% ipython --no-banner

In [1]: import numpy as np

In [2]: from numpy import linalg as LA

In [3]: np.set_printoptions(precision=1, suppress=True, linewidth=200, legacy="1.25")

In [4]: rd = lambda a: np.round(a, 1) + 0

In [5]: feats = np.vander(np.arange(9) - 1, 4, increasing=True)

In [6]: feats
Out[6]: 
array([[  1,  -1,   1,  -1],
       [  1,   0,   0,   0],
       [  1,   1,   1,   1],
       [  1,   2,   4,   8],
       [  1,   3,   9,  27],
       [  1,   4,  16,  64],
       [  1,   5,  25, 125],
       [  1,   6,  36, 216],
       [  1,   7,  49, 343]])

In [7]: print(np.abs(feats).max())
343

In [8]: feats - feats[0]
Out[8]: 
array([[  0,   0,   0,   0],
       [  0,   1,  -1,   1],
       [  0,   2,   0,   2],
       [  0,   3,   3,   9],
       [  0,   4,   8,  28],
       [  0,   5,  15,  65],
       [  0,   6,  24, 126],
       [  0,   7,  35, 217],
       [  0,   8,  48, 344]])

In [9]: LA.rank(feats)
---------------------------------------------------------------------------
AttributeError                            Traceback (most recent call last)
Cell In[9], line 1
----> 1 LA.rank(feats)

AttributeError: module 'numpy.linalg' has no attribute 'rank'

In [10]: E = np.array([[0.2, -1.0, -5.0, -1.3, -0.9, 1.2],
    ...:     [0.4, -0.2, 0.0, 0.7, 0.2, -0.1],
    ...:     [-1.4, 1.1, 2.0, 2.0, 2.0, 1.1]])

In [11]: out = E / LA.norm(E, axis=1)
---------------------------------------------------------------------------
ValueError                                Traceback (most recent call last)
Cell In[11], line 1
----> 1 out = E / LA.norm(E, axis=1)

ValueError: operands could not be broadcast together with shapes (3,6) (3,) 

In [12]: out = E / LA.norm(E, axis=1, keepdims=True)

In [13]: C2 = out @ out.T

In [14]: (np.abs(C2) > 0.9).astype(int)
Out[14]: 
array([[1, 0, 0],
       [0, 1, 0],
       [0, 0, 1]])

In [15]: W = np.array([[1, 1, 2, 0, -2],
    ...:     [2, -1, -1, 2, 2],
    ...:     [-1, -2, 1, 2, 0],
    ...:     [2, -1, 2, -1, -1],
    ...:     [-2, 2, 0, 0, 0],
    ...:     [-1, -2, -1, 0, -2]])

In [16]: b = np.array([-2, 3, -2, -3, -2])

In [17]: act = np.maximum(E @ W + b, 0)

In [18]: (act > 0).astype(int)
Out[18]: 
array([[0, 1, 0, 0, 0],
       [0, 1, 1, 0, 0],
       [0, 0, 0, 1, 0]])

In [19]: print(LA.matrix_rank(act))
3

In [20]: rd(act)
Out[20]: 
array([[ 0. , 11.3,  0. ,  0. ,  0. ],
       [ 0. ,  3.5,  0.5,  0. ,  0. ],
       [ 0. ,  0. ,  0. ,  1.2,  0. ]])

In [21]: cent = np.array([[3, -3, -2], [-2, 1, 1], [-1, -1, 0], [-2, 1, 3], [3, -1, -1]])

In [22]: (act @ cent).round(6).argmax(axis=1)
Out[22]: array([1, 2, 2])

In [23]: W @ cent
Out[23]: 
array([[ -7,  -2,   1],
       [ 11,  -6,  -1],
       [ -4,   2,   6],
       [  5,  -9,  -7],
       [-10,   8,   6],
       [ -4,   4,   2]])

In [24]: left, sv, Vh = LA.svd(E, full_matrices=False)

In [25]: rd(np.cumsum(sv ** 2) / np.sum(sv ** 2))
Out[25]: array([0.8, 1. , 1. ])

In [26]: left.shape, sv.shape, Vh.shape
Out[26]: ((3, 3), (3,), (3, 6))

In [27]: rd(np.sqrt((sv ** 2).sum())), rd(LA.norm(E))
Out[27]: (6.9, 6.9)

In [28]: rd(left.T @ E @ Vh.T)
Out[28]: 
array([[6.3, 0. , 0. ],
       [0. , 2.7, 0. ],
       [0. , 0. , 0.8]])

In [29]: A = -2 * np.eye(9) + np.ones((9, 9))

In [30]: A
Out[30]: 
array([[-1.,  1.,  1.,  1.,  1.,  1.,  1.,  1.,  1.],
       [ 1., -1.,  1.,  1.,  1.,  1.,  1.,  1.,  1.],
       [ 1.,  1., -1.,  1.,  1.,  1.,  1.,  1.,  1.],
       [ 1.,  1.,  1., -1.,  1.,  1.,  1.,  1.,  1.],
       [ 1.,  1.,  1.,  1., -1.,  1.,  1.,  1.,  1.],
       [ 1.,  1.,  1.,  1.,  1., -1.,  1.,  1.,  1.],
       [ 1.,  1.,  1.,  1.,  1.,  1., -1.,  1.,  1.],
       [ 1.,  1.,  1.,  1.,  1.,  1.,  1., -1.,  1.],
       [ 1.,  1.,  1.,  1.,  1.,  1.,  1.,  1., -1.]])

In [31]: # equal to its transpose

In [32]: rd(LA.matrix_power(A, 4))
Out[32]: 
array([[281., 265., 265., 265., 265., 265., 265., 265., 265.],
       [265., 281., 265., 265., 265., 265., 265., 265., 265.],
       [265., 265., 281., 265., 265., 265., 265., 265., 265.],
       [265., 265., 265., 281., 265., 265., 265., 265., 265.],
       [265., 265., 265., 265., 281., 265., 265., 265., 265.],
       [265., 265., 265., 265., 265., 281., 265., 265., 265.],
       [265., 265., 265., 265., 265., 265., 281., 265., 265.],
       [265., 265., 265., 265., 265., 265., 265., 281., 265.],
       [265., 265., 265., 265., 265., 265., 265., 265., 281.]])

In [33]: A @ A
Out[33]: 
array([[9., 5., 5., 5., 5., 5., 5., 5., 5.],
       [5., 9., 5., 5., 5., 5., 5., 5., 5.],
       [5., 5., 9., 5., 5., 5., 5., 5., 5.],
       [5., 5., 5., 9., 5., 5., 5., 5., 5.],
       [5., 5., 5., 5., 9., 5., 5., 5., 5.],
       [5., 5., 5., 5., 5., 9., 5., 5., 5.],
       [5., 5., 5., 5., 5., 5., 9., 5., 5.],
       [5., 5., 5., 5., 5., 5., 5., 9., 5.],
       [5., 5., 5., 5., 5., 5., 5., 5., 9.]])

In [34]: A.inv()
---------------------------------------------------------------------------
AttributeError                            Traceback (most recent call last)
Cell In[34], line 1
----> 1 A.inv()

AttributeError: 'numpy.ndarray' object has no attribute 'inv'

In [35]: assert A == A.T
---------------------------------------------------------------------------
ValueError                                Traceback (most recent call last)
Cell In[35], line 1
----> 1 assert A == A.T

ValueError: The truth value of an array with more than one element is ambiguous. Use a.any() or a.all()

In [36]: print(np.trace(A))
-9.0

In [37]: A @ np.ones(9)
Out[37]: array([7., 7., 7., 7., 7., 7., 7., 7., 7.])

In [38]: print((A @ A)[0])
[9. 5. 5. 5. 5. 5. 5. 5. 5.]

In [39]: A @ (-1.0) ** np.arange(9)
Out[39]: array([-1.,  3., -1.,  3., -1.,  3., -1.,  3., -1.])

In [40]: np.allclose(A @ A.T, A.T @ A)
Out[40]: True

In [41]: np.sort(np.abs(np.fft.fft(A[0]))), rd(np.sort(LA.svd(A, compute_uv=False)))
Out[41]: 
(array([2., 2., 2., 2., 2., 2., 2., 2., 7.]),
 array([2., 2., 2., 2., 2., 2., 2., 2., 7.]))

In [42]: out = A / np.sqrt((A ** 2).mean(axis=1, keepdims=True))

In [43]: rd(A - A.mean(axis=1, keepdims=True))
Out[43]: 
array([[-1.8,  0.2,  0.2,  0.2,  0.2,  0.2,  0.2,  0.2,  0.2],
       [ 0.2, -1.8,  0.2,  0.2,  0.2,  0.2,  0.2,  0.2,  0.2],
       [ 0.2,  0.2, -1.8,  0.2,  0.2,  0.2,  0.2,  0.2,  0.2],
       [ 0.2,  0.2,  0.2, -1.8,  0.2,  0.2,  0.2,  0.2,  0.2],
       [ 0.2,  0.2,  0.2,  0.2, -1.8,  0.2,  0.2,  0.2,  0.2],
       [ 0.2,  0.2,  0.2,  0.2,  0.2, -1.8,  0.2,  0.2,  0.2],
       [ 0.2,  0.2,  0.2,  0.2,  0.2,  0.2, -1.8,  0.2,  0.2],
       [ 0.2,  0.2,  0.2,  0.2,  0.2,  0.2,  0.2, -1.8,  0.2],
       [ 0.2,  0.2,  0.2,  0.2,  0.2,  0.2,  0.2,  0.2, -1.8]])

In [44]: LA.matrix_rank(out) == LA.matrix_rank(A)
Out[44]: True

In [45]: out[3]
Out[45]: array([ 1.,  1.,  1., -1.,  1.,  1.,  1.,  1.,  1.])

In [46]: rd(LA.norm(out, axis=1))
Out[46]: array([3., 3., 3., 3., 3., 3., 3., 3., 3.])

In [47]: vec = np.array([1, 1, 0, 3, 5, 1, 5, 5, 4])

In [48]: rhs = A @ vec

In [49]: rhs
Out[49]: array([23., 23., 25., 19., 15., 23., 15., 15., 17.])

In [50]: print(rd(LA.solve(A, 4 * rhs)))
[ 4.  4.  0. 12. 20.  4. 20. 20. 16.]

In [51]: [round(float(x), 1) for x in LA.svd(feats, compute_uv=False)[:3]]
Out[51]: [435.3, 12.0, 1.8]

In [52]: rd(LA.norm(feats, 2) / LA.norm(feats))
Out[52]: 1.0

In [53]: LA.matrix_rank(feats, rtol=0.1)
Out[53]: 1

In [54]: round(np.log10(LA.cond(feats)))
Out[54]: 2

In [55]: F = np.loadtxt("sample1.csv", delimiter=",")

In [56]: F
Out[56]: 
array([[0., 8., 1., 6., 6., 6., 1., 6., 8.],
       [9., 6., 4., 2., 7., 8., 8., 5., 3.],
       [7., 0., 5., 8., 4., 2., 3., 7., 1.],
       [1., 6., 7., 8., 2., 2., 2., 5., 2.],
       [3., 8., 3., 1., 0., 7., 5., 2., 8.],
       [8., 8., 2., 0., 4., 8., 3., 2., 0.]])

In [57]: F.sum(axis=0)
Out[57]: array([28., 36., 22., 25., 23., 33., 22., 27., 22.])

In [58]: F[6]
---------------------------------------------------------------------------
IndexError                                Traceback (most recent call last)
Cell In[58], line 1
----> 1 F[6]

IndexError: index 6 is out of bounds for axis 0 with size 6

In [59]: np.abs(F).max()
Out[59]: 9.0

In [60]: np.count_nonzero(F)
Out[60]: 49

In [61]: np.unravel_index(np.abs(F).argmax(), F.shape)
Out[61]: (1, 0)

In [62]: F.shape
Out[62]: (6, 9)

In [63]: F[:, 9]
---------------------------------------------------------------------------
IndexError                                Traceback (most recent call last)
Cell In[63], line 1
----> 1 F[:, 9]

IndexError: index 9 is out of bounds for axis 1 with size 9

In [64]: rd(F.mean(axis=0))
Out[64]: array([4.7, 6. , 3.7, 4.2, 3.8, 5.5, 3.7, 4.5, 3.7])

In [65]: np.diff(F, axis=0)
Out[65]: 
array([[ 9., -2.,  3., -4.,  1.,  2.,  7., -1., -5.],
       [-2., -6.,  1.,  6., -3., -6., -5.,  2., -2.],
       [-6.,  6.,  2.,  0., -2.,  0., -1., -2.,  1.],
       [ 2.,  2., -4., -7., -2.,  5.,  3., -3.,  6.],
       [ 5.,  0., -1., -1.,  4.,  1., -2.,  0., -8.]])

In [66]: left, sv, Vh = LA.svd(F, full_matrices=False)

In [67]: rd(np.sqrt((sv ** 2).sum())), rd(LA.norm(F))
Out[67]: (38.5, 38.5)

In [68]: rd(np.cumsum(sv ** 2) / np.sum(sv ** 2))
Out[68]: array([0.7, 0.9, 0.9, 1. , 1. , 1. ])

In [69]: u, v = F[5], F[1]

In [70]: u @ u
Out[70]: 225.0

In [71]: u @ v
Out[71]: 254.0

In [72]: p = (u @ v) / (u @ u) * u

In [73]: LA.matrix_rank(np.outer(u, v))
Out[73]: 1

In [74]: print(rd(p))
[9.  9.  2.3 0.  4.5 9.  3.4 2.3 0. ]

In [75]: rd(LA.norm(u + v) ** 2 + LA.norm(u - v) ** 2)
Out[75]: 1146.0

In [76]: np.outer(u, v)
Out[76]: 
array([[72., 48., 32., 16., 56., 64., 64., 40., 24.],
       [72., 48., 32., 16., 56., 64., 64., 40., 24.],
       [18., 12.,  8.,  4., 14., 16., 16., 10.,  6.],
       [ 0.,  0.,  0.,  0.,  0.,  0.,  0.,  0.,  0.],
       [36., 24., 16.,  8., 28., 32., 32., 20., 12.],
       [72., 48., 32., 16., 56., 64., 64., 40., 24.],
       [27., 18., 12.,  6., 21., 24., 24., 15.,  9.],
       [18., 12.,  8.,  4., 14., 16., 16., 10.,  6.],
       [ 0.,  0.,  0.,  0.,  0.,  0.,  0.,  0.,  0.]])

In [77]: rd((v - p) @ u)
Out[77]: 0.0

In [78]: C2 = F.T @ F

In [79]: (F @ F.T).shape
Out[79]: (6, 6)

In [80]: np.allclose(C2, C2.T)
Out[80]: True

In [81]: rd(LA.svd(F, compute_uv=False) ** 2)
Out[81]: array([1109.7,  160.3,  135.9,   37.6,   28.7,    7.9])

In [82]: print(np.diag(C2))
[204. 264. 104. 169. 121. 221. 112. 143. 142.]

In [83]: K = np.array([[0, 2, -2],
    ...:     [-2, -2, 2],
    ...:     [0, -1, 0],
    ...:     [0, 2, -1],
    ...:     [1, 0, 1],
    ...:     [2, 0, -2]])

In [84]: K
Out[84]: 
array([[ 0,  2, -2],
       [-2, -2,  2],
       [ 0, -1,  0],
       [ 0,  2, -1],
       [ 1,  0,  1],
       [ 2,  0, -2]])

In [85]: O, V = LA.qr(K[:, :1])[0], LA.qr(K[:, 1:])[0]

In [86]: sv = LA.svd(O.T @ V, compute_uv=False)

In [87]: (sv > 0.9).sum()
Out[87]: 0

In [88]: rd(np.degrees(np.arccos(sv.clip(0, 1))))
Out[88]: array([50.3])

In [89]: rd(sv)
Out[89]: array([0.6])

In [90]: rd(LA.norm(O @ O.T - V @ V.T, 2))
Out[90]: 1.0

In [91]: vec = np.array([7, 6, 5])

In [92]: rhs = K @ vec

In [93]: rd(LA.lstsq(K, rhs)[0])
Out[93]: array([7., 6., 5.])

In [94]: rhs
Out[94]: array([  2, -16,  -6,   7,  12,   4])

In [95]: rng = np.random.default_rng(21638)

In [96]: rhs = rhs + 0.1 * rng.normal(size=6)

In [97]: rd(rhs)
Out[97]: array([  2.1, -16.1,  -6. ,   6.9,  12.1,   4.2])

In [98]: b, *_ = LA.lstsq(K, rhs)

In [99]: rd(b)
Out[99]: array([7.1, 6. , 5. ])

In [100]: print(b.round())
[7. 6. 5.]

In [101]: print([round(float(LA.norm(LA.solve(K.T @ K + lam * np.eye(3), K.T @ rhs))), 2) for lam in (0, 1, 10, 100)])
[10.5, 7.77, 3.03, 0.7]

In [102]: C2 = K.T @ K

In [103]: rd(LA.svd(K, compute_uv=False) ** 2)
Out[103]: array([27. ,  6.6,  2.5])

In [104]: LA.matrix_rank(C2)
Out[104]: 3

In [105]: rd(LA.eigvalsh(C2)[::-1])
Out[105]: array([27. ,  6.6,  2.5])

In [106]: np.trace(C2), (K ** 2).sum()
Out[106]: (36, 36)

In [107]: C2
Out[107]: 
array([[  9,   4,  -7],
       [  4,  13, -10],
       [ -7, -10,  14]])
